% ipython --no-banner

In [1]: import numpy as np

In [2]: np.set_printoptions(precision=1, suppress=True, linewidth=200, legacy="1.25")

In [3]: K = np.minimum.outer(np.arange(1, 5), np.arange(1, 5)) * 3

In [4]: print(K)
[[ 3  3  3  3]
 [ 3  6  6  6]
 [ 3  6  9  9]
 [ 3  6  9 12]]

In [5]: q, Rm = np.linalg.qr(K)

In [6]: print(np.abs(np.diag(Rm)))
[6.  2.6 2.4 2.1]

In [7]: print(abs(Rm[0, 0]), round(float(np.linalg.norm(K[:, 0])), 1))
6.0 6.0

In [8]: print(Rm)
[[ -6.  -10.5 -13.5 -15. ]
 [  0.   -2.6  -4.3  -5.2]
 [  0.    0.   -2.4  -3.7]
 [  0.    0.    0.    2.1]]

In [9]: print(np.round(q.T @ q, 1) + 0)
[[1. 0. 0. 0.]
 [0. 1. 0. 0.]
 [0. 0. 1. 0.]
 [0. 0. 0. 1.]]

In [10]: print(np.allclose(Rm.T @ Rm, K.T @ K))
True

In [11]: L = np.linalg.cholesky(K)

In [12]: print(L @ L.T)
[[ 3.  3.  3.  3.]
 [ 3.  6.  6.  6.]
 [ 3.  6.  9.  9.]
 [ 3.  6.  9. 12.]]

In [13]: print(round(float(np.prod(np.diag(L)) ** 2), 1), round(float(np.linalg.det(K)), 1))
81.0 81.0

In [14]: print(np.linalg.eigvalsh(K).min() > 0)
True

In [15]: print(K / np.sqrt(np.outer(np.diag(K), np.diag(K))))
[[1.  0.7 0.6 0.5]
 [0.7 1.  0.8 0.7]
 [0.6 0.8 1.  0.9]
 [0.5 0.7 0.9 1. ]]

In [16]: print(round(np.abs(np.linalg.eigvals(K)).max(), 1))
24.9

In [17]: K.inv()
---------------------------------------------------------------------------
AttributeError                            Traceback (most recent call last)
Cell In[17], line 1
----> 1 K.inv()

AttributeError: 'numpy.ndarray' object has no attribute 'inv'

In [18]: print(np.linalg.matrix_power(K, 2))
[[ 36  63  81  90]
 [ 63 117 153 171]
 [ 81 153 207 234]
 [ 90 171 234 270]]

In [19]: print(np.trace(K))
30

In [20]: print(np.sort(np.abs(np.linalg.eigvals(K))))
[ 0.8  1.3  3.  24.9]

In [21]: A = np.array([[-2, 0, 0], [1, -2, 0], [0, -2, -2]])

In [22]: print(A)
[[-2  0  0]
 [ 1 -2  0]
 [ 0 -2 -2]]

In [23]: # triangular, det is the product of the diagonal

In [24]: P = np.triu(np.array([[-3, 0, -3], [-3, 0, 1], [0, 3, -3]]), 1) + np.eye(3)

In [25]: other = P @ A @ np.linalg.inv(P)

In [26]: print(np.linalg.matrix_rank(other))
3

In [27]: print(np.poly(other))
[ 1.  6. 12.  8.]

In [28]: print(other)
[[-2.  6. -6.]
 [ 1. -4.  5.]
 [ 0. -2.  0.]]

In [29]: print(np.trace(other), np.trace(A))
-6.0 -6

In [30]: print(P @ A - A @ P)
[[ 0.  6.  0.]
 [ 0. -2.  3.]
 [ 0.  0.  2.]]

In [31]: print(round(float(np.linalg.det(other)), 1))
-8.0

In [32]: u = np.array([6, 4, 6])

In [33]: other = A + np.outer(u, np.eye(3)[0])

In [34]: print(other)
[[ 4.  0.  0.]
 [ 5. -2.  0.]
 [ 6. -2. -2.]]

In [35]: print(np.linalg.matrix_rank(other - A))
1

In [36]: print(np.linalg.matrix_power(A - np.diag(np.diag(A)), 3))
[[0 0 0]
 [0 0 0]
 [0 0 0]]

In [37]: print(A @ A)
[[ 4  0  0]
 [-4  4  0]
 [-2  8  4]]

In [38]: print(np.linalg.matrix_rank(A - A[0, 0] * np.eye(3)))
2

In [39]: other = np.linalg.inv(A)

In [40]: print(np.allclose(other, A.T))
False

In [41]: print(np.linalg.det(A) * other)
[[ 4.  0.  0.]
 [ 2.  4.  0.]
 [-2. -4.  4.]]

In [42]: print(other)
[[-0.5 -0.  -0. ]
 [-0.2 -0.5 -0. ]
 [ 0.2  0.5 -0.5]]

In [43]: print(np.linalg.inv(other))
[[-2. -0. -0.]
 [ 1. -2. -0.]
 [-0. -2. -2.]]

In [44]: print(round(float(np.linalg.cond(A)), 1))
3.0
